% ipython --no-banner

In [1]: import numpy as np

In [2]: np.set_printoptions(precision=3, suppress=True, linewidth=140)

In [3]: J, _ = np.linalg.qr(np.array([[-0.5, 2.1, -0.3, 1.3, -0.4, 0.2, -1.1, 0.9],
   ...:     [-2.8, 1.8, 0.1, 0.4, -0.5, -0.6, 0.1, 1.2],
   ...:     [0.6, -2.7, 0.8, -0.5, 1.2, -0.9, 0.9, 0.4],
   ...:     [-0.7, 0.7, 0.0, 0.1, 0.7, -0.6, 1.2, -0.5],
   ...:     [0.8, 1.0, -0.8, 0.7, 0.3, 2.1, -0.8, -1.1],
   ...:     [0.3, 0.4, -2.0, -2.4, -0.3, 0.3, -0.7, -0.6],
   ...:     [-0.6, -0.1, -0.9, -0.8, -1.3, -0.3, 0.6, 0.0],
   ...:     [0.6, 0.2, 1.2, 1.6, 0.3, 0.3, -1.1, -1.3]]))

In [4]: print(J)
[[-0.155  0.512 -0.102  0.282 -0.028 -0.635  0.417 -0.216]
 [-0.869 -0.033 -0.065  0.019 -0.146  0.366  0.279  0.083]
 [ 0.186 -0.667 -0.029  0.304 -0.443 -0.172  0.436  0.101]
 [-0.217  0.065 -0.037 -0.14  -0.574 -0.408 -0.543  0.369]
 [ 0.248  0.45   0.138  0.559 -0.402  0.474 -0.048  0.122]
 [ 0.093  0.176  0.716 -0.463 -0.141 -0.023  0.39   0.249]
 [-0.186 -0.149  0.406  0.508  0.492 -0.197 -0.16   0.462]
 [ 0.186  0.178 -0.536 -0.151  0.167  0.056  0.288  0.714]]

In [5]: rng = np.random.default_rng(307)

In [6]: B = J + rng.integers(-2, 3, (8, 3)) @ rng.integers(-2, 3, (3, 8))

In [7]: print(B)
[[ 1.845  0.512 -1.102 -2.718  1.972  5.365  4.417  1.784]
 [-0.869  0.967 -2.065 -5.981 -0.146 -0.634 -2.721  7.083]
 [ 2.186 -1.667 -0.029  2.304  1.557  4.828  5.436 -2.899]
 [ 0.783 -1.935 -0.037  6.86   0.426 -2.408  0.457 -5.631]
 [-0.752  2.45   1.138 -5.441 -1.402  4.474  0.952  4.122]
 [ 3.093 -0.824 -0.284 -0.463  2.859  6.977  6.39  -0.751]
 [ 2.814 -2.149 -4.594  0.508  3.492 -4.197 -3.16   4.462]
 [-1.814  2.178  3.464 -2.151 -1.833  6.056  4.288 -1.286]]

In [8]: print(np.round(np.linalg.svd(B - J, compute_uv=False), 3) + 0)
[17.685 16.455 10.792  0.     0.     0.     0.     0.   ]

In [9]: idx = rng.permutation(8)

In [10]: print(idx)
[6 1 5 3 7 2 0 4]

In [11]: B = J[idx][:, idx]

In [12]: print(np.sort(np.abs(np.linalg.eigvals(B))))
[1. 1. 1. 1. 1. 1. 1. 1.]

In [13]: print(np.diag(B))
[-0.16  -0.033 -0.023 -0.14   0.714 -0.029 -0.155 -0.402]

In [14]: print(round(np.linalg.det(B), 3), round(float(np.linalg.det(J[idx])), 3))
-1.0 1.0

In [15]: A = np.load("x.npy")

In [16]: print(A)
[[ -4  -4  -4  -4  -4  -2  -4  -4]
 [ -2  -2  -2  -2  -2  -1  -2  -2]
 [  2   2   2   2   2   1   2   2]
 [  0   0   0   0   0   0   0   0]
 [  0   0   0   0   0   0   0   0]
 [  4   4   4   4   4   2   4   4]
 [-10 -10 -10 -10 -10  -5 -10 -10]
 [  4   4   4   4   4   2   4   4]
 [  6   6   6   6   6   3   6   6]
 [ -2  -2  -2  -2  -2  -1  -2  -2]
 [-10 -10 -10 -10 -10  -5 -10 -10]
 [ -8  -8  -8  -8  -8  -4  -8  -8]]

In [17]: print(np.argsort(-np.linalg.norm(A, axis=0).round(6), kind="stable")[:3])
[0 1 2]

In [18]: Uu, s, VT = np.linalg.svd(A)

In [19]: print(np.argmax(s[:-1] / (s[1:] + 1e-6)) + 1)
1

In [20]: print(s.round(3) + 0)
[51.088  0.     0.     0.     0.     0.     0.     0.   ]

In [21]: B = Uu[:, :1] @ np.diag(s[:1]) @ VT[:1]

In [22]: print(round(np.abs(A - B).max(), 3))
0.0

In [23]: print(np.linalg.matrix_rank(A, rtol=0.05))
1

In [24]: print(round(np.linalg.norm(A - B, 2), 3), np.round(s[1], 3))
0.0 0.0

In [25]: print(B)
[[ -4.  -4.  -4.  -4.  -4.  -2.  -4.  -4.]
 [ -2.  -2.  -2.  -2.  -2.  -1.  -2.  -2.]
 [  2.   2.   2.   2.   2.   1.   2.   2.]
 [  0.   0.   0.   0.   0.   0.   0.   0.]
 [  0.   0.   0.   0.   0.   0.   0.   0.]
 [  4.   4.   4.   4.   4.   2.   4.   4.]
 [-10. -10. -10. -10. -10.  -5. -10. -10.]
 [  4.   4.   4.   4.   4.   2.   4.   4.]
 [  6.   6.   6.   6.   6.   3.   6.   6.]
 [ -2.  -2.  -2.  -2.  -2.  -1.  -2.  -2.]
 [-10. -10. -10. -10. -10.  -5. -10. -10.]
 [ -8.  -8.  -8.  -8.  -8.  -4.  -8.  -8.]]

In [26]: print(np.allclose(B[:-1].T @ np.linalg.lstsq(B[:-1].T, B[-1])[0], B[-1]))
True

In [27]: print(np.abs(np.diag(np.linalg.qr(B)[1])) > 1e-9)
[ True False False False False False False False]

In [28]: print(np.round(np.trace(np.linalg.pinv(B) @ B), 3))
1.0

In [29]: print(B @ np.linalg.pinv(B) @ B)
[[ -4.  -4.  -4.  -4.  -4.  -2.  -4.  -4.]
 [ -2.  -2.  -2.  -2.  -2.  -1.  -2.  -2.]
 [  2.   2.   2.   2.   2.   1.   2.   2.]
 [  0.   0.   0.   0.   0.   0.   0.   0.]
 [  0.   0.   0.   0.   0.   0.   0.   0.]
 [  4.   4.   4.   4.   4.   2.   4.   4.]
 [-10. -10. -10. -10. -10.  -5. -10. -10.]
 [  4.   4.   4.   4.   4.   2.   4.   4.]
 [  6.   6.   6.   6.   6.   3.   6.   6.]
 [ -2.  -2.  -2.  -2.  -2.  -1.  -2.  -2.]
 [-10. -10. -10. -10. -10.  -5. -10. -10.]
 [ -8.  -8.  -8.  -8.  -8.  -4.  -8.  -8.]]

In [30]: rk = np.linalg.matrix_rank(A)

In [31]: print(rk)
1

In [32]: null = np.linalg.svd(A)[2][rk:].T

In [33]: print(null @ null.T)
[[ 0.862 -0.138 -0.138 -0.138 -0.138 -0.069 -0.138 -0.138]
 [-0.138  0.862 -0.138 -0.138 -0.138 -0.069 -0.138 -0.138]
 [-0.138 -0.138  0.862 -0.138 -0.138 -0.069 -0.138 -0.138]
 [-0.138 -0.138 -0.138  0.862 -0.138 -0.069 -0.138 -0.138]
 [-0.138 -0.138 -0.138 -0.138  0.862 -0.069 -0.138 -0.138]
 [-0.069 -0.069 -0.069 -0.069 -0.069  0.966 -0.069 -0.069]
 [-0.138 -0.138 -0.138 -0.138 -0.138 -0.069  0.862 -0.138]
 [-0.138 -0.138 -0.138 -0.138 -0.138 -0.069 -0.138  0.862]]

In [34]: print([int(np.linalg.matrix_rank(A[:, :j + 1])) for j in range(8)])
[1, 1, 1, 1, 1, 1, 1, 1]

In [35]: print(null.shape)
(8, 7)

In [36]: Uu, s, VT = np.linalg.svd(A)

In [37]: vecs = VT[:(s > 1e-8).sum()]

In [38]: x0 = A[7] + -1 * A[6] + rng.integers(2) * np.eye(8)[3]

In [39]: print(x0)
[14. 14. 14. 14. 14.  7. 14. 14.]

In [40]: print(np.diag(vecs.T @ vecs))
[0.138 0.138 0.138 0.138 0.138 0.034 0.138 0.138]

In [41]: print(vecs.T @ vecs)
[[0.138 0.138 0.138 0.138 0.138 0.069 0.138 0.138]
 [0.138 0.138 0.138 0.138 0.138 0.069 0.138 0.138]
 [0.138 0.138 0.138 0.138 0.138 0.069 0.138 0.138]
 [0.138 0.138 0.138 0.138 0.138 0.069 0.138 0.138]
 [0.138 0.138 0.138 0.138 0.138 0.069 0.138 0.138]
 [0.069 0.069 0.069 0.069 0.069 0.034 0.069 0.069]
 [0.138 0.138 0.138 0.138 0.138 0.069 0.138 0.138]
 [0.138 0.138 0.138 0.138 0.138 0.069 0.138 0.138]]

In [42]: print(np.linalg.matrix_rank(np.vstack([A, x0])))
1
